% ipython --no-banner

In [1]: import numpy as np

In [2]: from numpy import linalg as LA

In [3]: np.set_printoptions(suppress=True, linewidth=100)

In [4]: def rnd(a):
   ...:     return np.round(a, 4) + 0
   ...: 

In [5]: W0 = np.loadtxt("dump.csv", delimiter=",")

In [6]: W0
Out[6]: 
array([[ 29., -25., -20.],
       [-25.,  29.,  20.],
       [-20.,  20.,  20.]])

In [7]: Y = LA.inv(W0)

In [8]: np.allclose(Y, W0.T)
Out[8]: False

In [9]: rnd(W0 @ Y)
Out[9]: 
array([[1., 0., 0.],
       [0., 1., 0.],
       [0., 0., 1.]])

In [10]: rnd(LA.inv(Y))
Out[10]: 
array([[ 29., -25., -20.],
       [-25.,  29.,  20.],
       [-20.,  20.,  20.]])

In [11]: rng = np.random.default_rng(459880)

In [12]: lab = rng.permutation(3)

In [13]: lab
Out[13]: array([2, 1, 0])

In [14]: Y = W0[lab][:, lab]

In [15]: rnd(np.sort(np.abs(LA.eigvals(Y))))
Out[15]: array([ 4.,  4., 70.])

In [16]: np.diag(Y)
Out[16]: array([20., 29., 29.])

In [17]: np.trace(Y)
Out[17]: np.float64(78.0)

In [18]: vals, evecs = LA.eig(W0)

In [19]: rnd(np.prod(vals))
Out[19]: np.float64(1120.0)

In [20]: rnd(np.sort(LA.eigvals(LA.inv(W0))))
Out[20]: array([0.0143, 0.25  , 0.25  ])

In [21]: vals, evecs = LA.eigh(W0)

In [22]: rnd(LA.svd(W0, compute_uv=False))
Out[22]: array([70.,  4.,  4.])

In [23]: rnd(vals)
Out[23]: array([ 4.,  4., 70.])

In [24]: rnd(LA.eigvalsh(W0 @ W0))
Out[24]: array([  16.,   16., 4900.])

In [25]: np.unique(vals.round(6) + 0, return_counts=True)[1]
Out[25]: array([2, 1])

In [26]: np.abs(evecs[:, -1]).round(6).argmax()
Out[26]: np.int64(0)

In [27]: (vals > 1e-8).sum(), (vals < -1e-8).sum()
Out[27]: (np.int64(3), np.int64(0))

In [28]: Y = W0[0, 0] * W0[1:] - np.outer(W0[1:, 0], W0[0])

In [29]: Y
Out[29]: 
array([[  0., 216.,  80.],
       [  0.,  80., 180.]])

In [30]: rnd(W0[:, 0] / W0[0, 0])
Out[30]: array([ 1.    , -0.8621, -0.6897])

In [31]: LA.matrix_rank(Y), LA.matrix_rank(W0)
Out[31]: (np.int64(2), np.int64(3))

In [32]: M = np.loadtxt("data.csv", delimiter=",")

In [33]: M
Out[33]: 
array([[  1.2824,   0.2034,  -0.0748,  -0.0998,   4.4007],
       [  0.1614,  -6.3043,  -0.0079,  -0.2509,   5.4143],
       [  0.1236,  -1.4693,   0.0269,  -0.0928, -17.5038],
       [  0.8083,   0.8112,   0.0247,   0.0987, -14.9467],
       [  0.6148,  -5.6625,   0.0368,   0.0335,  26.5308],
       [ -0.9607,   4.8795,   0.0142,   0.0045,  -3.3399],
       [ -0.6596,   2.0347,   0.0054,  -0.0142,  23.3463],
       [  1.2988,  -8.8919,   0.0189,   0.173 ,  20.924 ],
       [  1.2091,   1.2641,   0.0186,   0.2204,  31.0048],
       [ -0.3029,  -4.0287,  -0.0173,   0.1181,  36.6341],
       [ -0.3216,  -4.2432,   0.0225,   0.1648,  -8.0652],
       [ -0.4552,   4.7713,   0.0014,  -0.0859,   9.078 ],
       [  0.853 ,   1.6293,   0.0075,   0.142 ,  12.4774],
       [  0.4037,  -2.4878,  -0.0206,  -0.2334,  -3.6113],
       [  0.2264,   2.3041,   0.0105,   0.0396,   1.06  ],
       [  0.2062,   3.986 ,   0.0315,   0.3566, -11.2906],
       [  0.5543,   1.1785,   0.0032,   0.1366,  14.0375],
       [ -1.6375,   8.6311,  -0.0245,   0.067 , -35.0361],
       [ -0.2483,  -5.18  ,  -0.0029,   0.1231, -13.2377],
       [ -0.7095,   2.4349,  -0.0382,   0.1363,   0.3297],
       [  1.9398,  -1.2117,  -0.0129,  -0.1251,   7.4047]])

In [34]: lab = rng.permutation(5)

In [35]: Y = M[:, lab] * rng.choice([-1, 1], 5)

In [36]: Y
Out[36]: 
array([[  0.0748,  -0.2034,   1.2824,  -4.4007,  -0.0998],
       [  0.0079,   6.3043,   0.1614,  -5.4143,  -0.2509],
       [ -0.0269,   1.4693,   0.1236,  17.5038,  -0.0928],
       [ -0.0247,  -0.8112,   0.8083,  14.9467,   0.0987],
       [ -0.0368,   5.6625,   0.6148, -26.5308,   0.0335],
       [ -0.0142,  -4.8795,  -0.9607,   3.3399,   0.0045],
       [ -0.0054,  -2.0347,  -0.6596, -23.3463,  -0.0142],
       [ -0.0189,   8.8919,   1.2988, -20.924 ,   0.173 ],
       [ -0.0186,  -1.2641,   1.2091, -31.0048,   0.2204],
       [  0.0173,   4.0287,  -0.3029, -36.6341,   0.1181],
       [ -0.0225,   4.2432,  -0.3216,   8.0652,   0.1648],
       [ -0.0014,  -4.7713,  -0.4552,  -9.078 ,  -0.0859],
       [ -0.0075,  -1.6293,   0.853 , -12.4774,   0.142 ],
       [  0.0206,   2.4878,   0.4037,   3.6113,  -0.2334],
       [ -0.0105,  -2.3041,   0.2264,  -1.06  ,   0.0396],
       [ -0.0315,  -3.986 ,   0.2062,  11.2906,   0.3566],
       [ -0.0032,  -1.1785,   0.5543, -14.0375,   0.1366],
       [  0.0245,  -8.6311,  -1.6375,  35.0361,   0.067 ],
       [  0.0029,   5.18  ,  -0.2483,  13.2377,   0.1231],
       [  0.0382,  -2.4349,  -0.7095,  -0.3297,   0.1363],
       [  0.0129,   1.2117,   1.9398,  -7.4047,  -0.1251]])

In [37]: Uu, _, vt = LA.svd(M.T @ Y)

In [38]: lab
Out[38]: array([2, 1, 0, 4, 3])

In [39]: rnd(Uu @ vt)
Out[39]: 
array([[ 0.,  0.,  1.,  0.,  0.],
       [ 0., -1.,  0.,  0.,  0.],
       [-1.,  0.,  0.,  0.,  0.],
       [ 0.,  0.,  0.,  0.,  1.],
       [ 0.,  0.,  0., -1.,  0.]])
